$ ipython --no-banner

In [1]: import numpy as np

In [2]: from numpy import linalg as LA

In [3]: np.set_printoptions(precision=1, suppress=True, linewidth=160)

In [4]: arr = np.load("dump.npy")

In [5]: arr
Out[5]: 
array([[-1.7, -3.3, -3.5, -3.7],
       [ 2.3,  3.8,  5.2,  4.9],
       [-3.4, -6.4, -7.2, -7.5],
       [ 0.4,  1.2,  0.5,  1.4],
       [-0.3,  0. , -0.8,  0. ],
       [ 0. ,  0.5, -0.2,  0.5],
       [-0.7, -1.6, -1.7, -2. ],
       [ 1.3,  2.1,  3.2,  3. ],
       [ 0.3,  0.3,  0.6,  0.2],
       [-1.5, -2.3, -3.1, -2.8],
       [-0.1,  0.2, -0.6,  0.1],
       [-0.2, -0.6, -0.2, -0.3],
       [ 0.5,  1.4,  0.9,  1.7],
       [ 1.4,  0.7,  3.4,  1.1],
       [-0.1,  0.1, -0.5,  0. ],
       [ 1.4,  3.1,  2.7,  3.7],
       [-1.2, -3. , -2.3, -3.5],
       [-0.8, -1.8, -1.8, -2.2],
       [-0.1,  0.7, -0.5,  0.4],
       [-0.9, -0.3, -2.3, -0.9],
       [-0.1, -0.9, -0.2, -1.1],
       [ 1. ,  2.3,  2. ,  2.7],
       [ 1.9,  3.1,  4.4,  4.3],
       [ 1.2,  1.7,  2.9,  2.3],
       [-2.2, -2. , -5.5, -3.3],
       [ 1.4,  2.5,  3.2,  3.2],
       [ 1.1,  1.9,  2.2,  1.9],
       [-2.3, -3.8, -5.1, -4.6],
       [-2.1, -3. , -4.7, -3.7]])

In [6]: lab = arr[:, 1] > np.median(arr[:, 1])

In [7]: r0 = arr[lab].mean(axis=0) - arr[~lab].mean(axis=0)

In [8]: round(float((((arr - arr.mean(axis=0)) @ r0 > 0) == lab).mean()), 1)
Out[8]: 0.9

In [9]: ((arr - arr.mean(axis=0)) @ r0 > 0).astype(int)
Out[9]: array([0, 1, 0, 1, 0, 1, 0, 1, 1, 0, 1, 0, 1, 1, 1, 1, 0, 0, 1, 0, 0, 1, 1, 1, 0, 1, 1, 0, 0])

In [10]: r0
Out[10]: array([2.2, 3.7, 4.8, 4.6])

In [11]: lab.astype(int)
Out[11]: array([0, 1, 0, 1, 0, 1, 0, 1, 1, 0, 0, 0, 1, 1, 0, 1, 0, 0, 1, 0, 0, 1, 1, 1, 0, 1, 1, 0, 0])

In [12]: rng = np.random.default_rng(4)

In [13]: lab = rng.permutation(4)

In [14]: out = arr[:, lab] * rng.choice([-1, 1], 4)

In [15]: out
Out[15]: 
array([[-3.7, -1.7, -3.3,  3.5],
       [ 4.9,  2.3,  3.8, -5.2],
       [-7.5, -3.4, -6.4,  7.2],
       [ 1.4,  0.4,  1.2, -0.5],
       [ 0. , -0.3,  0. ,  0.8],
       [ 0.5,  0. ,  0.5,  0.2],
       [-2. , -0.7, -1.6,  1.7],
       [ 3. ,  1.3,  2.1, -3.2],
       [ 0.2,  0.3,  0.3, -0.6],
       [-2.8, -1.5, -2.3,  3.1],
       [ 0.1, -0.1,  0.2,  0.6],
       [-0.3, -0.2, -0.6,  0.2],
       [ 1.7,  0.5,  1.4, -0.9],
       [ 1.1,  1.4,  0.7, -3.4],
       [ 0. , -0.1,  0.1,  0.5],
       [ 3.7,  1.4,  3.1, -2.7],
       [-3.5, -1.2, -3. ,  2.3],
       [-2.2, -0.8, -1.8,  1.8],
       [ 0.4, -0.1,  0.7,  0.5],
       [-0.9, -0.9, -0.3,  2.3],
       [-1.1, -0.1, -0.9,  0.2],
       [ 2.7,  1. ,  2.3, -2. ],
       [ 4.3,  1.9,  3.1, -4.4],
       [ 2.3,  1.2,  1.7, -2.9],
       [-3.3, -2.2, -2. ,  5.5],
       [ 3.2,  1.4,  2.5, -3.2],
       [ 1.9,  1.1,  1.9, -2.2],
       [-4.6, -2.3, -3.8,  5.1],
       [-3.7, -2.1, -3. ,  4.7]])

In [16]: U, _, Vh = LA.svd(arr.T @ out)

In [17]: np.round(U @ Vh, 1) + 0
Out[17]: 
array([[ 0.,  1.,  0.,  0.],
       [ 0.,  0.,  1.,  0.],
       [ 0.,  0.,  0., -1.],
       [ 1.,  0.,  0.,  0.]])

In [18]: np.round(LA.lstsq(arr, out)[0], 1) + 0
Out[18]: 
array([[ 0.,  1.,  0.,  0.],
       [ 0.,  0.,  1.,  0.],
       [ 0.,  0.,  0., -1.],
       [ 1.,  0.,  0.,  0.]])
